In [1]: import numpy as np

In [2]: np.set_printoptions(suppress=True, linewidth=100)

In [3]: def rnd(a):
   ...:     return np.round(a, 1) + 0
   ...: 

In [4]: other = np.array([[-3, -8], [5, 9], [7, 1]])

In [5]: X = np.tile(other, (2, 3))

In [6]: X
Out[6]: 
array([[-3, -8, -3, -8, -3, -8],
       [ 5,  9,  5,  9,  5,  9],
       [ 7,  1,  7,  1,  7,  1],
       [-3, -8, -3, -8, -3, -8],
       [ 5,  9,  5,  9,  5,  9],
       [ 7,  1,  7,  1,  7,  1]])

In [7]: left, sig, Vh = np.linalg.svd(X)

In [8]: evecs = Vh[:(sig > 1e-8).sum()]

In [9]: rng = np.random.default_rng(8121)

In [10]: vec = X[2] + 5 * X[0] + rng.integers(2) * np.eye(6)[2]

In [11]: vec
Out[11]: array([ -8., -39.,  -8., -39.,  -8., -39.])

In [12]: rnd(np.diag(evecs.T @ evecs))
Out[12]: array([0.3, 0.3, 0.3, 0.3, 0.3, 0.3])

In [13]: np.linalg.matrix_rank(np.vstack([X, vec]))
Out[13]: np.int64(2)

In [14]: left, sig, Vh = np.linalg.svd(X)

In [15]: rnd(sig)
Out[15]: array([34.4, 13.9,  0. ,  0. ,  0. ,  0. ])

In [16]: other = left[:, :2] @ np.diag(sig[:2]) @ Vh[:2]

In [17]: np.linalg.matrix_rank(X, rtol=0.05)
Out[17]: np.int64(2)

In [18]: rnd(np.linalg.norm(X - other, 2)), rnd(sig[2])
Out[18]: (np.float64(0.0), np.float64(0.0))

In [19]: rnd(other)
Out[19]: 
array([[-3., -8., -3., -8., -3., -8.],
       [ 5.,  9.,  5.,  9.,  5.,  9.],
       [ 7.,  1.,  7.,  1.,  7.,  1.],
       [-3., -8., -3., -8., -3., -8.],
       [ 5.,  9.,  5.,  9.,  5.,  9.],
       [ 7.,  1.,  7.,  1.,  7.,  1.]])

In [20]: rnd(np.linalg.norm(X - other) / np.linalg.norm(X))
Out[20]: np.float64(0.0)

In [21]: rnd(np.linalg.norm(other, 2) / np.linalg.norm(other))
Out[21]: np.float64(0.9)

In [22]: [round(float(x), 1) for x in np.linalg.svd(other, compute_uv=False)[:3]]
Out[22]: [34.4, 13.9, 0.0]

In [23]: np.argsort(-np.linalg.norm(other, axis=0).round(6), kind="stable")[:3]
Out[23]: array([1, 3, 5])

In [24]: [round(float(x), 1) for x in np.linalg.svd(X, compute_uv=False)[:3]]
Out[24]: [34.4, 13.9, 0.0]

In [25]: np.linalg.cond(X) > 100
Out[25]: np.True_

In [26]: np.argsort(-np.linalg.norm(X, axis=0).round(6), kind="stable")[:3]
Out[26]: array([1, 3, 5])
